In [1]: import numpy as np

In [2]: import numpy.linalg as la

In [3]: np.set_printoptions(precision=3, suppress=True, linewidth=120)

In [4]: rd = lambda a: np.round(a, 3) + 0

In [5]: arr = np.loadtxt("case6.csv", delimiter=",")

In [6]: print(arr)
[[0. 0. 4. 3. 9.]
 [0. 1. 0. 0. 0.]
 [0. 0. 0. 0. 0.]
 [1. 0. 0. 0. 0.]]

In [7]: U, sv, VT = la.svd(arr)

In [8]: V = VT[:(sv > 1e-8).sum()]

In [9]: rng = np.random.default_rng(942114)

In [10]: vec = arr[1] + 2 * arr[3] + rng.integers(2) * np.eye(5)[0]

In [11]: print(vec)
[3. 1. 0. 0. 0.]

In [12]: print(rd(np.diag(V.T @ V)))
[1.    1.    0.151 0.085 0.764]

In [13]: print(la.matrix_rank(np.vstack([arr, vec])))
3

In [14]: print(np.allclose(V.T @ V @ vec, vec))
True

In [15]: print(rd(V.T @ V))
[[1.    0.    0.    0.    0.   ]
 [0.    1.    0.    0.    0.   ]
 [0.    0.    0.151 0.113 0.34 ]
 [0.    0.    0.113 0.085 0.255]
 [0.    0.    0.34  0.255 0.764]]

In [16]: rk = la.matrix_rank(arr)

In [17]: print(rk)
3

In [18]: N = la.svd(arr)[2][rk:].T

In [19]: print([int(la.matrix_rank(np.delete(arr, i, axis=0))) for i in range(4)])
[2, 2, 3, 2]

In [20]: print(np.allclose(arr @ N, 0))
True

In [21]: print([int(la.matrix_rank(arr[:, :j + 1])) for j in range(5)])
[1, 2, 3, 3, 3]

In [22]: print([int(la.matrix_rank(arr[:i])) for i in range(1, len(arr) + 1)])
[1, 2, 2, 3]

In [23]: E = np.loadtxt("dump.csv", delimiter=",")

In [24]: print(E)
[[ -3.799   0.003   2.401]
 [ 17.644  -0.002 -11.008]
 [  1.298  -0.011  -0.841]
 [-19.425  -0.035  12.167]
 [ 19.306  -0.008 -12.055]
 [ -0.538   0.039   0.339]
 [-14.476  -0.011   9.041]
 [ 12.719   0.019  -7.939]
 [ -4.549  -0.006   2.826]
 [-19.752   0.003  12.333]
 [-10.689  -0.006   6.684]
 [  0.103  -0.012  -0.053]
 [ -0.917  -0.03    0.572]
 [ -8.49    0.008   5.314]
 [ 10.056   0.003  -6.297]
 [  1.663   0.003  -1.037]
 [  5.25    0.     -3.265]
 [ -2.131   0.005   1.342]
 [  1.575   0.013  -0.969]
 [  4.712   0.012  -2.925]
 [ -6.06   -0.011   3.8  ]
 [ -5.926  -0.016   3.674]
 [ -6.955   0.025   4.363]
 [  1.163  -0.012  -0.712]
 [ -2.873  -0.003   1.829]]

In [25]: P = E @ la.solve(E.T @ E, E.T)

In [26]: print(rd(P @ E[:, 1]))
[ 0.003 -0.002 -0.011 -0.035 -0.008  0.039 -0.011  0.019 -0.006  0.003 -0.006 -0.012 -0.03   0.008  0.003  0.003  0.
  0.005  0.013  0.012 -0.011 -0.016  0.025 -0.012 -0.003]

In [27]: print(rd(np.trace(P)))
3.0
